>>> import numpy as np
>>> import numpy.linalg as la
>>> np.set_printoptions(precision=3, suppress=True, linewidth=100, floatmode="fixed")
>>> m1 = np.loadtxt("out6.csv", delimiter=",")
>>> m1
array([[ 0.713, -0.287, -0.402, -0.057, -0.287, -0.402],
       [-0.287,  0.713, -0.402, -0.057, -0.287, -0.402],
       [-0.402, -0.402,  0.437, -0.080, -0.402, -0.563],
       [-0.057, -0.057, -0.080,  0.989, -0.057, -0.080],
       [-0.287, -0.287, -0.402, -0.057,  0.713, -0.402],
       [-0.402, -0.402, -0.563, -0.080, -0.402,  0.437]])
>>> print(np.round(la.eigvalsh(m1).min(), 3))
-1.0
>>> X = np.load("arr.npy")
>>> X
array([[ 7,  0],
       [ 0, -7]])
>>> Y = X ** -1
Traceback (most recent call last):
  File "<python-input-8>", line 1, in <module>
    Y = X ** -1
        ~~^^~~~
ValueError: Integers to negative integer powers are not allowed.
>>> Y = la.inv(X)
>>> round(float(la.slogdet(X)[0]), 3)
-1.0
>>> la.det(X) * Y
array([[-7.000, -0.000],
       [ 0.000,  7.000]])
>>> print((np.abs(Y) > 1e-9).astype(int))
[[1 0]
 [0 1]]
>>> Y
array([[ 0.143,  0.000],
       [-0.000, -0.143]])
>>> round(float(la.det(X) * la.det(Y)), 3)
1.0
>>> la.inv(Y)
array([[ 7.000,  0.000],
       [-0.000, -7.000]])
>>> X @ Y
array([[1.000, 0.000],
       [0.000, 1.000]])
>>> evals, evecs = la.eigh(X)
>>> evecs.T @ X @ evecs
array([[-7.000,  0.000],
       [ 0.000,  7.000]])
>>> np.abs(evecs[:, -1])
array([1.000, 0.000])
>>> evals.sum(), np.trace(X)
(np.float64(0.0), np.int64(0))
>>> evecs.T @ evecs
array([[1.000, 0.000],
       [0.000, 1.000]])
>>> np.abs(evecs[:, -1]).round(6).argmax()
np.int64(0)
>>> la.svd(X, compute_uv=False)
array([7.000, 7.000])
>>> evecs @ np.diag(evals) @ evecs.T
array([[ 7.000,  0.000],
       [ 0.000, -7.000]])
>>> print((evals > 1e-8).sum(), (evals < -1e-8).sum())
1 1
>>> feats = np.loadtxt("layer2.csv", delimiter=",")
>>> feats
array([[ 4.000,  5.000,  6.000,  7.000,  8.000],
       [ 9.000, 10.000, 11.000, 12.000, 13.000],
       [14.000, 15.000, 16.000, 17.000, 18.000],
       [19.000, 20.000, 21.000, 22.000, 23.000],
       [24.000, 25.000, 26.000, 27.000, 28.000],
       [29.000, 30.000, 31.000, 32.000, 33.000]])
>>> u, r1 = feats[0], feats[5]
>>> u @ u
np.float64(190.0)
>>> p = (u @ r1) / (u @ u) * u
>>> np.outer(u, r1)
array([[116.000, 120.000, 124.000, 128.000, 132.000],
       [145.000, 150.000, 155.000, 160.000, 165.000],
       [174.000, 180.000, 186.000, 192.000, 198.000],
       [203.000, 210.000, 217.000, 224.000, 231.000],
       [232.000, 240.000, 248.000, 256.000, 264.000]])
>>> r1 - p
array([ 9.211,  5.263,  1.316, -2.632, -6.579])
>>> la.matrix_rank(np.outer(u, r1))
np.int64(1)
>>> p
array([19.789, 24.737, 29.684, 34.632, 39.579])
>>> print(np.round((r1 - p) @ u, 3))
-0.0
>>> rk = la.matrix_rank(feats)
>>> rk
np.int64(2)
>>> N = la.svd(feats)[2][rk:].T
>>> [int(la.matrix_rank(feats[:, :j + 1])) for j in range(5)]
[1, 2, 2, 2, 2]
>>> np.round(N @ N.T, 3) + 0
array([[ 0.400, -0.400, -0.200,  0.000,  0.200],
       [-0.400,  0.700, -0.200, -0.100,  0.000],
       [-0.200, -0.200,  0.800, -0.200, -0.200],
       [ 0.000, -0.100, -0.200,  0.700, -0.400],
       [ 0.200,  0.000, -0.200, -0.400,  0.400]])
>>> np.allclose(feats @ N, 0)
True
>>> [round(float(x), 3) for x in la.svd(feats, compute_uv=False)[:3]]
[111.824, 3.24, 0.0]
>>> la.matrix_rank(feats, rtol=0.1)
np.int64(1)
>>> Y = np.array([[2, 0, -2], [-2, 1, 0], [2, 1, -1], [2, -2, -2], [-2, -2, -2]])
>>> feats @ Y
array([[   8.000,  -19.000,  -44.000],
       [  18.000,  -29.000,  -79.000],
       [  28.000,  -39.000, -114.000],
       [  38.000,  -49.000, -149.000],
       [  48.000,  -59.000, -184.000],
       [  58.000,  -69.000, -219.000]])
>>> print(Y.T @ feats.T)
[[   8.000   18.000   28.000   38.000   48.000   58.000]
 [ -19.000  -29.000  -39.000  -49.000  -59.000  -69.000]
 [ -44.000  -79.000 -114.000 -149.000 -184.000 -219.000]]
>>> np.einsum("ik,kj->ji", feats, Y)
array([[   8.000,   18.000,   28.000,   38.000,   48.000,   58.000],
       [ -19.000,  -29.000,  -39.000,  -49.000,  -59.000,  -69.000],
       [ -44.000,  -79.000, -114.000, -149.000, -184.000, -219.000]])
>>> np.einsum("ik,kj->ij", feats, Y)
array([[   8.000,  -19.000,  -44.000],
       [  18.000,  -29.000,  -79.000],
       [  28.000,  -39.000, -114.000],
       [  38.000,  -49.000, -149.000],
       [  48.000,  -59.000, -184.000],
       [  58.000,  -69.000, -219.000]])
>>> Uu, sigma, Vh = la.svd(feats)
>>> np.argmax(sigma[:-1] / (sigma[1:] + 1e-6)) + 1
np.int64(2)
>>> Y = Uu[:, :2] @ np.diag(sigma[:2]) @ Vh[:2]
>>> la.matrix_rank(feats, rtol=0.05)
np.int64(1)
>>> Y
array([[ 4.000,  5.000,  6.000,  7.000,  8.000],
       [ 9.000, 10.000, 11.000, 12.000, 13.000],
       [14.000, 15.000, 16.000, 17.000, 18.000],
       [19.000, 20.000, 21.000, 22.000, 23.000],
       [24.000, 25.000, 26.000, 27.000, 28.000],
       [29.000, 30.000, 31.000, 32.000, 33.000]])
>>> la.matrix_rank(Y)
np.int64(2)
>>> F = np.loadtxt("dump.csv", delimiter=",")
>>> F
array([[ 2.000,  3.000, -1.000, -3.000,  0.000,  3.000],
       [ 0.000, -2.000,  3.000,  1.000, -1.000,  0.000],
       [ 0.000,  0.000,  3.000,  2.000, -1.000, -3.000],
       [ 0.000,  0.000,  0.000, -2.000,  2.000,  2.000],
       [ 0.000,  0.000,  0.000,  0.000, -1.000,  0.000],
       [ 0.000,  0.000,  0.000,  0.000,  0.000,  1.000]])
>>> [int(la.matrix_rank(la.matrix_power(F, p))) for p in range(1, 7)]
[6, 6, 6, 6, 6, 6]
>>> np.prod(np.diag(F)), round(float(la.det(F)), 3)
(np.float64(-24.0), -24.0)
>>> F @ F
array([[ 4.000,  0.000,  4.000,  1.000, -8.000,  6.000],
       [ 0.000,  4.000,  3.000,  2.000,  2.000, -7.000],
       [ 0.000,  0.000,  9.000,  2.000,  2.000, -8.000],
       [ 0.000,  0.000,  0.000,  4.000, -6.000, -2.000],
       [ 0.000,  0.000,  0.000,  0.000,  1.000,  0.000],
       [ 0.000,  0.000,  0.000,  0.000,  0.000,  1.000]])
>>> np.sort(la.eigvals(F))
array([-2.000, -2.000, -1.000,  1.000,  2.000,  3.000])
